In [1]: import numpy as np

In [2]: np.set_printoptions(precision=2, suppress=True, linewidth=160)

In [3]: arr = np.load("mat.npy")

In [4]: arr
Out[4]: 
array([[ 0,  0, -1,  0,  0,  0,  0],
       [ 0,  0,  0, -1, -1,  1, -1],
       [ 1,  0,  0, -2,  2,  2,  2],
       [ 0,  1,  2,  0, -1, -1, -1],
       [ 0,  1, -2,  1,  0,  0, -1],
       [ 0, -1, -2,  1,  0,  0,  1],
       [ 0,  1, -2,  1,  1, -1,  0]])

In [5]: r = np.linalg.matrix_rank(arr)

In [6]: r
Out[6]: np.int64(6)

In [7]: N = np.linalg.svd(arr)[2][r:].T

In [8]: np.allclose(arr @ N, 0)
Out[8]: True

In [9]: [int(np.linalg.matrix_rank(np.delete(arr, i, axis=0))) for i in range(7)]
Out[9]: [6, 6, 5, 5, 6, 6, 6]

In [10]: N.shape
Out[10]: (7, 1)

In [11]: np.round(arr @ N, 2) + 0
Out[11]: 
array([[0.],
       [0.],
       [0.],
       [0.],
       [0.],
       [0.],
       [0.]])

In [12]: [int(np.linalg.matrix_rank(arr[:i])) for i in range(1, len(arr) + 1)]
Out[12]: [1, 2, 3, 4, 5, 6, 6]

In [13]: left, sig, Vh = np.linalg.svd(arr)

In [14]: V = Vh[:(sig > 1e-8).sum()]

In [15]: rng = np.random.default_rng(53)

In [16]: x0 = arr[5] + -2 * arr[0] + rng.integers(2) * np.eye(7)[4]

In [17]: x0
Out[17]: array([ 0., -1.,  0.,  1.,  1.,  0.,  1.])

In [18]: np.diag(V.T @ V)
Out[18]: array([0.38, 0.85, 1.  , 1.  , 0.96, 0.96, 0.85])

In [19]: np.round(V.T @ V, 2) + 0
Out[19]: 
array([[ 0.38,  0.31,  0.  ,  0.  , -0.15,  0.15,  0.31],
       [ 0.31,  0.85,  0.  ,  0.  ,  0.08, -0.08, -0.15],
       [ 0.  ,  0.  ,  1.  ,  0.  ,  0.  ,  0.  ,  0.  ],
       [ 0.  ,  0.  ,  0.  ,  1.  ,  0.  ,  0.  ,  0.  ],
       [-0.15,  0.08,  0.  ,  0.  ,  0.96,  0.04,  0.08],
       [ 0.15, -0.08,  0.  ,  0.  ,  0.04,  0.96, -0.08],
       [ 0.31, -0.15,  0.  ,  0.  ,  0.08, -0.08,  0.85]])

In [20]: np.allclose(V.T @ V @ x0, x0)
Out[20]: False

In [21]: J = np.load("out4.npy")

In [22]: J
Out[22]: 
array([[  0,   1,   1,   3,   2,   0,  -2,  -2,   2,  -1,   1,   3,   0],
       [ -1,  -1,  -2,  -1,   0,  -1,  -1,  -2,   3,  -3,  -3,   3,  -1],
       [ -3,  -1,   1,   2,  -2,   2,   0,   1,   2,  -1,   3,  -3,   3],
       [  2,   1,   0,   3,  -2,   3,   1,  -1,   2,  -3,  -2,   2,   1],
       [  0,  -1,   2,   3,   0,   3,   0,  -1,   2,  -3,   2,  -3,  -2],
       [  1,  -3,   3,  -3,   0,   3,  -2,  -1,   2,  -1,  -2,   0,   3],
       [ -3,  -2,  -2,   2,   2,   3,   1,   0,   2,   0,  -3,  -3,  -3],
       [ -1,   2,   1,   1,  -3,   0,  -2,  -2,  -3,  -3,  -2,   2,   1],
       [  0,  -3,   2,  -3,   0,   0,  -3,   0,  -2,  -2,   0,  -3,   3],
       [  2,   3,   3,   3,   3,  -3,   2,  -2,  -3,   2,   0,  -3,   3],
       [ -2,  -3,  -1,   0,   2,   2,   0,  -3,   3,   1,  -1,  -2,   3],
       [  1,   3,   1,   3,  -3,  -3,  -2,   1,   2,   3,   1,   3,   2],
       [  2,  -1,   1,   1,   3,  -3,  -1,   2,  -3,   3,  -3,   3,  -3],
       [  0,   1,   3,   3,  -3,   0,   2,   3,   3,   0,  -2,   3,   3],
       [ -3,  -2,  -5,   0,   2,  -3,  -5,  -8,  11, -10,  -8,  12,  -3]])

In [23]: left, sig = np.linalg.svd(J)
Traceback (most recent call last):
  Cell In[23], line 1
    left, sig = np.linalg.svd(J)
ValueError: too many values to unpack (expected 2)


In [24]: left, sig, Vh = np.linalg.svd(J, full_matrices=False)

In [25]: (sig > 1e-8).sum()
Out[25]: np.int64(13)

In [26]: np.abs(left[:, 0]).round(6).argmax()
Out[26]: np.int64(14)

In [27]: proj = J @ np.linalg.solve(J.T @ J, J.T)

In [28]: np.round(proj @ J[:, 10], 2) + 0
Out[28]: array([ 1., -3.,  3., -2.,  2., -2., -3., -2.,  0.,  0., -1.,  1., -3., -2., -8.])

In [29]: np.round(np.trace(proj), 2)
Out[29]: np.float64(13.0)

In [30]: np.allclose(proj @ proj, proj)
Out[30]: True

In [31]: out = np.c_[J[:, :8] @ np.array([[2, 1, 0, -3, 1, 0, -3, 0],
    ...:     [1, 1, -2, -3, 0, -1, -3, 0],
    ...:     [-3, 3, 3, 2, -2, 1, 0, 1],
    ...:     [-2, 1, 1, -3, 1, 3, -2, 3],
    ...:     [-3, 3, 1, 2, 0, 0, 1, -1],
    ...:     [-3, 2, -3, -1, 2, -3, 0, 1],
    ...:     [0, -1, -2, -1, -3, -1, -2, -1],
    ...:     [0, 2, 1, 3, 0, -2, 3, 1]]), np.array([1, 0, 2, 2, 2, 1, 3, 0, 0, 0, 2, 2, 1, 2, 2])]

In [32]: out
Out[32]: 
array([[-14,  11,   8, -10,   7,  15,  -9,   8,   1],
       [  8, -14,  -2,   1,   3,   4,   4,  -7,   0],
       [-14,   1,   0,   5,   1,   0,   9,  12,   2],
       [ -4,   3, -13, -29,   8,   0, -22,  12,   2],
       [-22,  12,   1,  -8,   5,   5,  -6,  13,   2],
       [-13,  10,   6,  17,   4,  -8,  13,  -2,   1],
       [-21,   2,  -9,   5,   6,  -4,  11,   4,   3],
       [  4,  -6,  -1, -14,   4,   8, -10,   7,   0],
       [ -3,   3,  15,  25,   2,  -1,  21,  -4,   0],
       [ -8,  14,  12, -17, -13,  20, -28,   2,   0],
       [-16,  -4,  -4,   6,   4,   2,   8,  -4,   2],
       [ 14,  -1,  11, -17,   2,  16, -14,  13,   2],
       [ -2,  13,  22,  12,  -2,  11,   6,   1,   1],
       [ -5,   8,   6,  -5,  -9,   3,  -7,  16,   2],
       [ 10, -31,   2,  -7,  16,  27,   3, -13,   2]])

In [33]: np.round(np.linalg.norm(out - J @ np.linalg.lstsq(J, out)[0], axis=0), 2) + 0
Out[33]: array([0.  , 0.  , 0.  , 0.  , 0.  , 0.  , 0.  , 0.  , 0.41])

In [34]: np.linalg.norm(np.linalg.qr(J)[0].T @ out, axis=0) ** 2 / ((out ** 2).sum(axis=0) + 1e-12)
Out[34]: array([1., 1., 1., 1., 1., 1., 1., 1., 1.])

In [35]: np.round(np.linalg.lstsq(J, out[:, 0])[0], 2) + 0
Out[35]: array([ 2.,  1., -3., -2., -3., -3.,  0.,  0.,  0.,  0.,  0.,  0.,  0.])

In [36]: K = np.load("run4.npy")

In [37]: K
Out[37]: 
array([[ 2.,  2.,  4.,  2.,  3.,  1., -2.,  5.,  1.,  4.,  3., -5.],
       [ 0., -2., -7., -3.,  8.,  4., -6., -8., -3.,  2.,  7.,  6.],
       [ 0., -6.,  0., -4.,  0.,  2.,  4., -2., -1.,  3., -5.,  2.],
       [ 0., -9.,  1., -2.,  1.,  4., -9., -6.,  3.,  1., -9.,  2.],
       [ 0.,  5., -1.,  4.,  6.,  1.,  3.,  4., -8., -5., -2., -9.],
       [ 0.,  5., -5., -5.,  3.,  3., -6., -2., -3., -9.,  0.,  4.],
       [ 0., -9.,  7.,  5.,  0.,  9.,  6., -6., -4.,  2., -1., -9.],
       [ 0.,  7.,  9., -7.,  6., -6.,  0.,  6., -7.,  7.,  1., -5.],
       [ 0., -5.,  8.,  7., -5., -3.,  6.,  6., -4., -4., -3., -7.],
       [ 0., -6.,  2., -4.,  6., -7.,  2.,  0.,  3.,  6.,  7.,  8.],
       [ 0., -8.,  7., -8.,  4., -7.,  3., -8., -2., -7., -7.,  8.],
       [ 0.,  4., -5., -2.,  2.,  7.,  6.,  2.,  4., -6.,  2.,  2.]])

In [38]: out = K + rng.integers(-2, 3, (12, 11)) @ rng.integers(-2, 3, (11, 12))

In [39]: out
Out[39]: 
array([[  7.,  -9.,  -7., -10.,   5.,  -2.,   3.,  11.,  -2.,   7.,  -7.,   3.],
       [  1.,  -4.,  -5.,   4.,   4.,   5., -10.,   9., -20.,   0.,  18.,   5.],
       [  5.,   4.,   6.,   8.,   4.,  -7.,   5.,  -9.,   5.,  13., -11.,   2.],
       [  1., -12.,  10.,   3.,  10.,   9.,  -9., -15.,  -2.,   4.,   9.,  13.],
       [ 12.,  15.,   0.,  10.,   9.,  -3.,   6.,  10., -20.,   7.,  -7., -10.],
       [  0.,  10., -10.,  -3.,  12.,  -8.,   0.,   7., -10.,  -5.,  -5.,   9.],
       [ -4., -13., -11.,  -8.,  -5.,  13.,  14.,   0.,  -3., -16.,  -6., -14.],
       [  5.,   7.,  13.,  -6.,  13., -10.,  -7.,  16., -11.,   5.,  11.,  -2.],
       [ -3.,  -5.,   1.,   3.,  -6.,  -9.,   8.,  17.,  -3.,  -3.,  -7.,  -9.],
       [-13.,  -3.,   3.,  -6.,   5.,  -9.,  -2.,   4.,  10.,  -6.,  15.,   1.],
       [-11., -14.,  -4., -21.,  -8.,   0.,   8., -16.,  17., -19., -10.,  -1.],
       [ -2.,   1.,   3.,  -4.,   8.,   4.,   4.,  -4.,   7.,   0.,  10.,   8.]])

In [40]: out - K
Out[40]: 
array([[  5., -11., -11., -12.,   2.,  -3.,   5.,   6.,  -3.,   3., -10.,   8.],
       [  1.,  -2.,   2.,   7.,  -4.,   1.,  -4.,  17., -17.,  -2.,  11.,  -1.],
       [  5.,  10.,   6.,  12.,   4.,  -9.,   1.,  -7.,   6.,  10.,  -6.,   0.],
       [  1.,  -3.,   9.,   5.,   9.,   5.,   0.,  -9.,  -5.,   3.,  18.,  11.],
       [ 12.,  10.,   1.,   6.,   3.,  -4.,   3.,   6., -12.,  12.,  -5.,  -1.],
       [  0.,   5.,  -5.,   2.,   9., -11.,   6.,   9.,  -7.,   4.,  -5.,   5.],
       [ -4.,  -4., -18., -13.,  -5.,   4.,   8.,   6.,   1., -18.,  -5.,  -5.],
       [  5.,   0.,   4.,   1.,   7.,  -4.,  -7.,  10.,  -4.,  -2.,  10.,   3.],
       [ -3.,   0.,  -7.,  -4.,  -1.,  -6.,   2.,  11.,   1.,   1.,  -4.,  -2.],
       [-13.,   3.,   1.,  -2.,  -1.,  -2.,  -4.,   4.,   7., -12.,   8.,  -7.],
       [-11.,  -6., -11., -13., -12.,   7.,   5.,  -8.,  19., -12.,  -3.,  -9.],
       [ -2.,  -3.,   8.,  -2.,   6.,  -3.,  -2.,  -6.,   3.,   6.,   8.,   6.]])

In [41]: np.linalg.matrix_rank(out - K, tol=1e-8)
Out[41]: np.int64(11)
